% python3 -q
>>> import numpy as np
>>> np.set_printoptions(precision=1, suppress=True, linewidth=120)
>>> def tidy(a):
...     return np.round(a, 1) + 0
... 
>>> B = np.array([[7, 0, 8], [6, -7, 9], [4, 7, 8]])
>>> arr = np.triu(B)
>>> print(arr)
[[ 7  0  8]
 [ 0 -7  9]
 [ 0  0  8]]
>>> print(tidy(np.sort(np.linalg.eigvals(arr))))
[-7.  7.  8.]
>>> print(arr @ arr)
[[ 49   0 120]
 [  0  49   9]
 [  0   0  64]]
>>> vec = np.array([0, 2, 1])
>>> h = np.maximum(arr @ vec, 0)
>>> print(np.maximum(arr @ (3 * vec), 0))
[24  0 24]
>>> print(arr.T @ h)
[ 56   0 128]
>>> print(arr * (h > 1e-9)[:, None])
[[7 0 8]
 [0 0 0]
 [0 0 8]]
>>> vals, evecs = np.linalg.eig(arr)
>>> print(tidy(np.sort(np.linalg.eigvals(np.linalg.inv(arr)))))
[-0.1  0.1  0.1]
>>> print(tidy(np.sort(np.linalg.eigvals(arr.T))))
[-7.  7.  8.]
>>> print(vals)
[ 7. -7.  8.]
>>> print(tidy(np.sort(np.linalg.eigvals(arr @ arr))))
[49. 49. 64.]
>>> print(np.prod(vals))
-392.0
>>> print(arr @ arr)
[[ 49   0 120]
 [  0  49   9]
 [  0   0  64]]
>>> print(np.allclose(arr @ arr.T, arr.T @ arr))
False
>>> f = np.array([1, 0, -2])
>>> B = arr + np.outer(f, np.eye(3)[0])
>>> print(np.linalg.matrix_rank(B - arr))
1
>>> print(tidy(np.linalg.det(B) / np.linalg.det(arr)), tidy(1 + np.linalg.solve(arr, f)[0]))
1.4 1.4
>>> A = np.load("arr.npy")
>>> print(A)
[[20.7 20.7 29.7]
 [22.5 20.6 29.4]
 [19.8 19.7 30. ]
 [20.5 20.2 29.5]
 [20.7 20.8 29.6]
 [20.4 20.9 28.2]
 [20.6 20.  29.3]
 [19.8 21.9 28.8]
 [21.6 20.9 29.7]
 [20.7 19.2 31.2]]
>>> U, sigma, VT = np.linalg.svd(A)
>>> print(np.argmax(sigma[:-1] / (sigma[1:] + 1e-6)) + 1)
1
>>> B = U[:, :1] @ np.diag(sigma[:1]) @ VT[:1]
>>> print(np.linalg.matrix_rank(A, rtol=0.05))
1
>>> print(tidy(np.linalg.norm(A - B, 2)), tidy(sigma[1]))
3.0 3.0
>>> print(np.linalg.matrix_rank(B))
1
>>> gram = np.cov(A, rowvar=False)
>>> print(np.argwhere(np.triu(np.abs(np.corrcoef(A.T)) > 0.8, 1)))
[]
>>> print(np.argsort(-A.std(axis=0).round(6), kind="stable"))
[0 2 1]
>>> print(gram.shape)
(3, 3)
>>> print(tidy(np.corrcoef(A[:, 1], A[:, 2])[0, 1]))
-0.7
>>> print(tidy(np.median(A, axis=0)))
[20.6 20.6 29.6]
>>> print(tidy(np.linalg.eigvalsh(gram)[::-1]))
[1.  0.6 0.2]
>>> Xs = A - A.mean(axis=0)
>>> evecs = np.linalg.svd(Xs)[2][:1]
>>> B = Xs - Xs @ evecs.T @ evecs
>>> print(np.linalg.norm(B, axis=1).round(6).argmax())
1
>>> print(tidy((Xs @ evecs.T).std(axis=0)))
[1.]
>>> print(tidy(B.std(axis=0)))
[0.8 0.3 0.3]
>>> dist = np.linalg.norm(A[:, None] - A[None], axis=-1)
>>> print(np.unravel_index(dist.round(6).argmax(), dist.shape))
(np.int64(7), np.int64(9))
>>> print(tidy(dist[:5, :5]))
[[0.  1.8 1.4 0.6 0.1]
 [1.8 0.  2.9 2.  1.8]
 [1.4 2.9 0.  1.  1.5]
 [0.6 2.  1.  0.  0.6]
 [0.1 1.8 1.5 0.6 0. ]]
>>> print(np.flatnonzero(dist[7] < dist.mean() / 2))
[7]
>>> print(dist[7].round(6).argsort(kind="stable")[:4])
[7 5 4 0]
>>> print((dist + 1e9 * np.eye(10)).round(6).argmin(axis=1))
[4 8 3 6 0 7 3 5 4 2]
>>> print(tidy(np.linalg.norm(A - A.mean(axis=0), axis=1)))
[0.3 1.8 1.3 0.4 0.3 1.4 0.6 1.8 1.  2.1]
>>> print(dist.shape)
(10, 10)
>>> print(np.linalg.matrix_rank(A, rtol=0.1))
1
>>> print([round(float(x), 1) for x in np.linalg.svd(A, compute_uv=False)[:3]])
[131.2, 3.0, 2.1]
>>> print(tidy(np.linalg.norm(A, 2) / np.linalg.norm(A)))
1.0
>>> print(np.linalg.cond(A) > 100)
False
>>> print(round(np.log10(np.linalg.cond(A))))
2
>>> print(np.argsort(-np.linalg.norm(A, axis=0).round(6), kind="stable")[:3])
[2 0 1]
>>> feats = np.load("a.npy")
>>> print(tidy(feats))
[[-0.5  0.5  0.5  0.5]
 [ 0.5  0.8 -0.2 -0.2]
 [ 0.5 -0.2  0.8 -0.2]
 [ 0.5 -0.2 -0.2  0.8]]
>>> vec = np.array([3, 3, 0])
>>> target = arr @ vec
>>> c, lr = np.zeros(3), 1 / np.linalg.norm(arr, 2) ** 2
>>> for i in range(300):
...     c -= lr * arr.T @ (arr @ c - target)
...     if i % 50 == 0: print(i, round(np.linalg.norm(arr @ c - target), 1))
... 
0 23.7
50 0.1
100 0.0
150 0.0
200 0.0
250 0.0
>>> print(tidy(c))
[3. 3. 0.]
>>> print(tidy(np.linalg.cond(arr)))
4.4
>>> vec = np.array([-1, 0, 0, 2])
>>> target = feats @ vec
>>> c, lr = np.zeros(4), 1 / np.linalg.norm(feats, 2) ** 2
>>> for i in range(300):
...     c -= lr * feats.T @ (feats @ c - target)
...     if i % 50 == 0: print(i, round(np.linalg.norm(feats @ c - target), 1))
... 
0 0.0
50 0.0
100 0.0
150 0.0
200 0.0
250 0.0
>>> print(tidy(c))
[-1.  0.  0.  2.]
>>> print(tidy(np.linalg.cond(feats)))
1.0
>>> J = np.load("m.npy")
>>> print(tidy(J))
[[-0.7  0.  -0.7  0. ]
 [ 0.   1.   0.   0. ]
 [ 0.7  0.  -0.7  0. ]
 [ 0.   0.   0.   1. ]]
>>> print(tidy(np.linalg.det(J)))
1.0
>>> print(tidy(J @ J))
[[ 0.  0.  1.  0.]
 [ 0.  1.  0.  0.]
 [-1.  0.  0.  0.]
 [ 0.  0.  0.  1.]]
>>> print(tidy(np.sort(np.linalg.eigvals(J).real)))
[-0.7 -0.7  1.   1. ]
>>> vec = np.array([-3, 1, -3, -5])
>>> print(tidy(np.einsum("ij,j->i", J, vec)))
[ 4.2  1.   0.  -5. ]
>>> print((J @ vec).argmax())
0
>>> print(tidy((J * vec).sum(axis=1)))
[ 4.2  1.   0.  -5. ]
>>> print(tidy(J @ vec))
[ 4.2  1.   0.  -5. ]
>>> print(tidy(np.linalg.matrix_power(J, 2)))
[[ 0.  0.  1.  0.]
 [ 0.  1.  0.  0.]
 [-1.  0.  0.  0.]
 [ 0.  0.  0.  1.]]
>>> print(tidy((J - J.T) / 2))
[[ 0.   0.  -0.7  0. ]
 [ 0.   0.   0.   0. ]
 [ 0.7  0.   0.   0. ]
 [ 0.   0.   0.   0. ]]
>>> print(tidy(np.abs(np.linalg.eigvals(J)).max()))
1.0
>>> print(tidy(np.linalg.det(J)))
1.0
>>> U, sigma, VT = np.linalg.svd(J, full_matrices=False)
>>> print(np.sqrt((sigma ** 2).sum()), tidy(np.linalg.norm(J)))
2.0 2.0
>>> print((sigma > 1e-8).sum())
4
>>> print(tidy(np.cumsum(sigma ** 2) / np.sum(sigma ** 2)))
[0.2 0.5 0.8 1. ]
>>> print(tidy(U.T @ J @ VT.T))
[[1. 0. 0. 0.]
 [0. 1. 0. 0.]
 [0. 0. 1. 0.]
 [0. 0. 0. 1.]]
>>> Xs = A - A.mean(axis=0)
>>> U, sigma, VT = np.linalg.svd(Xs, full_matrices=False)
>>> print(tidy(np.abs(VT[-1])))
[0.1 0.7 0.7]
>>> print((np.sign(U[:, 0]) == np.sign(U[0, 0])).astype(int))
[1 0 0 0 1 1 0 1 1 0]
>>> F = np.array([[7, 2], [2, 7]])
>>> f = np.array([-7, -4])
>>> print(np.convolve(F[0], f))
[-49 -42  -8]
>>> print(np.array([np.convolve(row, f, "same") for row in F]))
[[-49 -42]
 [-14 -57]]
>>> K = np.load("run3.npy")
>>> print(tidy(K))
[[-0.5 -0.6  0.1]
 [ 0.7 -0.7  0.1]
 [ 0.2  0.  -1. ]
 [ 0.5  0.4  0.2]]
>>> Q = K.astype(float).copy()
>>> for j in range(3):
...     Q[:, j] -= Q[:, :j] @ (Q[:, :j].T @ Q[:, j])
...     Q[:, j] /= np.linalg.norm(Q[:, j])
... 
>>> print(tidy(Q))
[[-0.5 -0.6  0.1]
 [ 0.7 -0.7  0.1]
 [ 0.2  0.  -1. ]
 [ 0.5  0.4  0.2]]
>>> vec = np.array([0, -1, 1])
>>> target = Q @ vec
>>> print(tidy(np.linalg.solve(Q.T @ Q, Q.T @ target)))
[ 0. -1.  1.]
>>> print(tidy(np.linalg.lstsq(Q, target)[0]))
[ 0. -1.  1.]
>>> rng = np.random.default_rng(28447)
>>> target = target + 0.1 * rng.normal(size=4)
>>> print(tidy(target))
[ 0.5  0.8 -1.1  0. ]
>>> c, *_ = np.linalg.lstsq(Q, target)
>>> print(tidy(c))
[ 0.1 -0.8  1.1]
>>> print(tidy(Q.T @ (target - Q @ c)))
[0. 0. 0.]
>>> print([round(float(np.linalg.norm(np.linalg.solve(Q.T @ Q + lam * np.eye(3), Q.T @ target))), 2) for lam in (0, 1, 10, 100)])
[1.42, 0.71, 0.13, 0.01]
>>> print(c.round())
[ 0. -1.  1.]
>>> vec = np.array([-4, -4, 0])
>>> h = np.maximum(K @ vec, 0)
>>> print(tidy(np.maximum(K @ (3 * vec), 0)))
[13.2  0.3  0.   0. ]
>>> print(tidy(K * (h > 1e-9)[:, None]))
[[-0.5 -0.6  0.1]
 [ 0.7 -0.7  0.1]
 [ 0.   0.   0. ]
 [ 0.   0.   0. ]]
>>> print(tidy(h))
[4.4 0.1 0.  0. ]
>>> idx = rng.permutation(3)
>>> B = K[:, idx] * rng.choice([-1, 1], 3)
>>> print(tidy(B))
[[ 0.6  0.1  0.5]
 [ 0.7  0.1 -0.7]
 [ 0.  -1.  -0.2]
 [-0.4  0.2 -0.5]]
>>> U, _, VT = np.linalg.svd(K.T @ B)
>>> print(idx)
[1 2 0]
>>> print(tidy(np.linalg.lstsq(K, B)[0]))
[[ 0.  0. -1.]
 [-1.  0.  0.]
 [ 0.  1.  0.]]
>>> print(tidy(U @ VT))
[[ 0.  0. -1.]
 [-1.  0.  0.]
 [ 0.  1.  0.]]
